$ ipython --no-banner

In [1]: import numpy as np

In [2]: import numpy.linalg as la

In [3]: np.set_printoptions(suppress=True, linewidth=140)

In [4]: rd = lambda a: np.round(a, 3) + 0

In [5]: M = np.load("test4.npy")

In [6]: M
Out[6]: 
array([[-0.882, -1.984, -3.972, -2.124],
       [ 4.055, -2.574, -0.752, -1.168],
       [-0.725, -1.957,  1.053,  4.42 ],
       [-1.556,  0.348,  4.314, -1.961],
       [ 4.356, -1.732,  1.068, -1.375],
       [ 1.021,  3.598, -0.946, -3.181],
       [-2.946,  0.921,  1.482,  3.644],
       [-1.273, -0.506,  2.966, -3.785],
       [-1.319, -4.13 ,  0.854,  2.339],
       [ 1.862,  2.501, -0.546, -3.87 ],
       [-3.607, -2.344,  2.518,  0.388],
       [-1.911,  1.154, -4.007,  1.991],
       [-1.635,  1.345, -2.34 , -3.879],
       [ 0.804,  3.086,  2.011,  3.284],
       [ 2.028, -0.812,  4.478, -0.419],
       [ 1.448,  3.89 ,  2.581,  1.053],
       [ 0.97 ,  0.688, -3.768,  3.064],
       [-0.704, -4.861,  0.82 ,  0.452],
       [ 2.965, -0.509, -1.571, -3.672],
       [-1.795,  1.233, -3.105, -3.258]])

In [7]: P = M @ la.solve(M.T @ M, M.T)

In [8]: np.trace(P)
Out[8]: np.float64(4.0)

In [9]: print(np.allclose(P @ P, P))
True

In [10]: rd(P @ M[:, 0])
Out[10]: 
array([-0.882,  4.055, -0.725, -1.556,  4.356,  1.021, -2.946, -1.273, -1.319,  1.862, -3.607, -1.911, -1.635,  0.804,  2.028,  1.448,
        0.97 , -0.704,  2.965, -1.795])

In [11]: dist = la.norm(M[:, None] - M[None], axis=-1)

In [12]: np.unravel_index(dist.round(6).argmax(), dist.shape)
Out[12]: (np.int64(6), np.int64(18))

In [13]: rd(la.norm(M, axis=1))
Out[13]: 
array([5.   , 5.   , 5.   , 5.   , 5.001, 5.   , 5.   , 5.   , 5.   , 5.   , 5.   , 5.   , 5.   , 5.   , 5.   , 5.   , 5.   , 5.   , 5.   ,
       5.   ])

In [14]: Q, Rm = la.qr(M)

In [15]: rd(np.abs(np.diag(Rm)))
Out[15]: array([ 9.764, 10.684, 11.599, 11.942])

In [16]: np.allclose(Rm.T @ Rm, M.T @ M)
Out[16]: True

In [17]: J = np.array([[0, 0, 1, 0, 0],
    ...:     [0, 0, 0, 0, 0],
    ...:     [1, 0, 0, 0, 0],
    ...:     [0, 0, 0, 0, 0],
    ...:     [0, 0, 0, 0, 0]])

In [18]: # 4 blocks once reordered

In [19]: ev, vecs = la.eigh(J)

In [20]: rd(la.eigvalsh(J + -3 * np.eye(5)))
Out[20]: array([-4., -3., -3., -3., -2.])

In [21]: print(rd(vecs @ np.diag(ev) @ vecs.T))
[[0. 0. 1. 0. 0.]
 [0. 0. 0. 0. 0.]
 [1. 0. 0. 0. 0.]
 [0. 0. 0. 0. 0.]
 [0. 0. 0. 0. 0.]]

In [22]: rd(la.svd(J, compute_uv=False))
Out[22]: array([1., 1., 0., 0., 0.])

In [23]: print(ev)
[-1.  0.  0.  0.  1.]

In [24]: F = np.loadtxt("sample15.csv", delimiter=",")

In [25]: print(rd(F))
[[ 0.707  0.263  0.558  0.26   0.228]
 [ 0.     0.063  0.366 -0.924  0.085]
 [-0.236 -0.214 -0.018  0.066  0.946]
 [-0.471 -0.364  0.736  0.248 -0.203]
 [ 0.471 -0.865 -0.11  -0.109 -0.072]]

In [26]: rng = np.random.default_rng(5441)

In [27]: lab = rng.permutation(5)

In [28]: A2 = F[:, lab] * rng.choice([-1, 1], 5)

In [29]: rd(A2)
Out[29]: 
array([[ 0.263, -0.707,  0.558, -0.228,  0.26 ],
       [ 0.063,  0.   ,  0.366, -0.085, -0.924],
       [-0.214,  0.236, -0.018, -0.946,  0.066],
       [-0.364,  0.471,  0.736,  0.203,  0.248],
       [-0.865, -0.471, -0.11 ,  0.072, -0.109]])

In [30]: U, _, VT = la.svd(F.T @ A2)

In [31]: lab
Out[31]: array([1, 0, 2, 4, 3])

In [32]: P = np.triu(np.array([[0, 2, 2, 1, 1],
    ...:     [1, 1, 2, 3, 0],
    ...:     [1, 1, 0, 1, 2],
    ...:     [2, 1, 0, 3, 0],
    ...:     [2, 0, 2, 2, 2]]), 1) + np.eye(5)

In [33]: A2 = P @ F @ la.inv(P)

In [34]: rd(np.poly(A2))
Out[34]: array([ 1.   , -0.928,  0.14 ,  0.14 , -0.928,  1.   ])

In [35]: x0 = np.array([-1, 2, 1, 0, 2])

In [36]: print(rd(la.inv(F)))
[[ 0.707  0.    -0.236 -0.471  0.471]
 [ 0.263  0.063 -0.214 -0.364 -0.865]
 [ 0.558  0.366 -0.018  0.736 -0.11 ]
 [ 0.26  -0.924  0.066  0.248 -0.109]
 [ 0.228  0.085  0.946 -0.203 -0.072]]

In [37]: rd(la.norm(x0)), rd(la.norm(F @ x0))
Out[37]: (np.float64(3.162), np.float64(3.162))

In [38]: Q = F.astype(float).copy()

In [39]: for j in range(5):
    ...:     Q[:, j] -= Q[:, :j] @ (Q[:, :j].T @ Q[:, j])
    ...:     Q[:, j] /= la.norm(Q[:, j])
    ...: 

In [40]: print(rd(Q.T @ Q))
[[1. 0. 0. 0. 0.]
 [0. 1. 0. 0. 0.]
 [0. 0. 1. 0. 0.]
 [0. 0. 0. 1. 0.]
 [0. 0. 0. 0. 1.]]

In [41]: mat = np.eye(3, dtype=int)[rng.permutation(3)]

In [42]: mat
Out[42]: 
array([[1, 0, 0],
       [0, 1, 0],
       [0, 0, 1]])

In [43]: # triangular

In [44]: L = la.cholesky(mat)

In [45]: L
Out[45]: 
array([[1., 0., 0.],
       [0., 1., 0.],
       [0., 0., 1.]])

In [46]: print(la.eigvalsh(mat).min() > 0)
True

In [47]: print(L @ L.T)
[[1. 0. 0.]
 [0. 1. 0.]
 [0. 0. 1.]]

In [48]: X = np.array([[0, 2, 0, 5, -9],
    ...:     [-2, 0, 4, 7, -4],
    ...:     [0, -4, 0, -1, -7],
    ...:     [-5, -7, 1, 0, 2],
    ...:     [9, 4, 7, -2, 0]])

In [49]: X
Out[49]: 
array([[ 0,  2,  0,  5, -9],
       [-2,  0,  4,  7, -4],
       [ 0, -4,  0, -1, -7],
       [-5, -7,  1,  0,  2],
       [ 9,  4,  7, -2,  0]])

In [50]: rank = la.matrix_rank(X)

In [51]: rank
Out[51]: np.int64(4)

In [52]: ns = la.svd(X)[2][rank:].T

In [53]: rd(ns[:, 0] / ns[np.abs(ns[:, 0]).round(6).argmax(), 0])
Out[53]: array([ 1.   , -0.721, -0.639,  0.82 ,  0.295])

In [54]: la.matrix_rank(X.T @ X), la.matrix_rank(X @ X.T)
Out[54]: (np.int64(4), np.int64(4))

In [55]: ns.shape
Out[55]: (5, 1)

In [56]: [int(la.matrix_rank(X[:, :j + 1])) for j in range(5)]
Out[56]: [1, 2, 3, 4, 4]

In [57]: data = np.load("dump.npy")

In [58]: data
Out[58]: 
array([[ 3.437,  0.643, -1.422],
       [-0.033, -0.04 , -0.008],
       [ 1.654,  0.258, -0.718],
       [ 1.673,  0.341, -0.707],
       [ 3.332,  0.608, -1.343],
       [ 3.448,  0.586, -1.49 ],
       [ 1.613,  0.256, -0.78 ],
       [ 1.658,  0.386, -0.707],
       [ 1.771,  0.312, -0.68 ],
       [-3.364, -0.505,  1.385],
       [ 3.469,  0.584, -1.402],
       [-1.668, -0.373,  0.695],
       [-1.696, -0.344,  0.729],
       [-0.089,  0.083, -0.008],
       [ 1.767,  0.312, -0.695],
       [-1.753, -0.302,  0.736],
       [-3.411, -0.525,  1.351],
       [ 1.719,  0.208, -0.608],
       [-3.386, -0.629,  1.42 ],
       [ 1.731,  0.294, -0.724],
       [-3.438, -0.651,  1.363],
       [-3.385, -0.713,  1.429],
       [ 3.382,  0.606, -1.409],
       [ 3.402,  0.662, -1.452],
       [-3.446, -0.568,  1.428],
       [-3.429, -0.619,  1.378],
       [-1.75 , -0.226,  0.639]])

In [59]: lab = rng.permutation(3)

In [60]: A2 = data[:, lab] * rng.choice([-1, 1], 3)

In [61]: A2
Out[61]: 
array([[ 3.437,  0.643, -1.422],
       [-0.033, -0.04 , -0.008],
       [ 1.654,  0.258, -0.718],
       [ 1.673,  0.341, -0.707],
       [ 3.332,  0.608, -1.343],
       [ 3.448,  0.586, -1.49 ],
       [ 1.613,  0.256, -0.78 ],
       [ 1.658,  0.386, -0.707],
       [ 1.771,  0.312, -0.68 ],
       [-3.364, -0.505,  1.385],
       [ 3.469,  0.584, -1.402],
       [-1.668, -0.373,  0.695],
       [-1.696, -0.344,  0.729],
       [-0.089,  0.083, -0.008],
       [ 1.767,  0.312, -0.695],
       [-1.753, -0.302,  0.736],
       [-3.411, -0.525,  1.351],
       [ 1.719,  0.208, -0.608],
       [-3.386, -0.629,  1.42 ],
       [ 1.731,  0.294, -0.724],
       [-3.438, -0.651,  1.363],
       [-3.385, -0.713,  1.429],
       [ 3.382,  0.606, -1.409],
       [ 3.402,  0.662, -1.452],
       [-3.446, -0.568,  1.428],
       [-3.429, -0.619,  1.378],
       [-1.75 , -0.226,  0.639]])

In [62]: U, _, VT = la.svd(data.T @ A2)

In [63]: rd(la.lstsq(data, A2)[0])
Out[63]: 
array([[1., 0., 0.],
       [0., 1., 0.],
       [0., 0., 1.]])

In [64]: rd(U @ VT)
Out[64]: 
array([[1., 0., 0.],
       [0., 1., 0.],
       [0., 0., 1.]])

In [65]: lab
Out[65]: array([0, 1, 2])
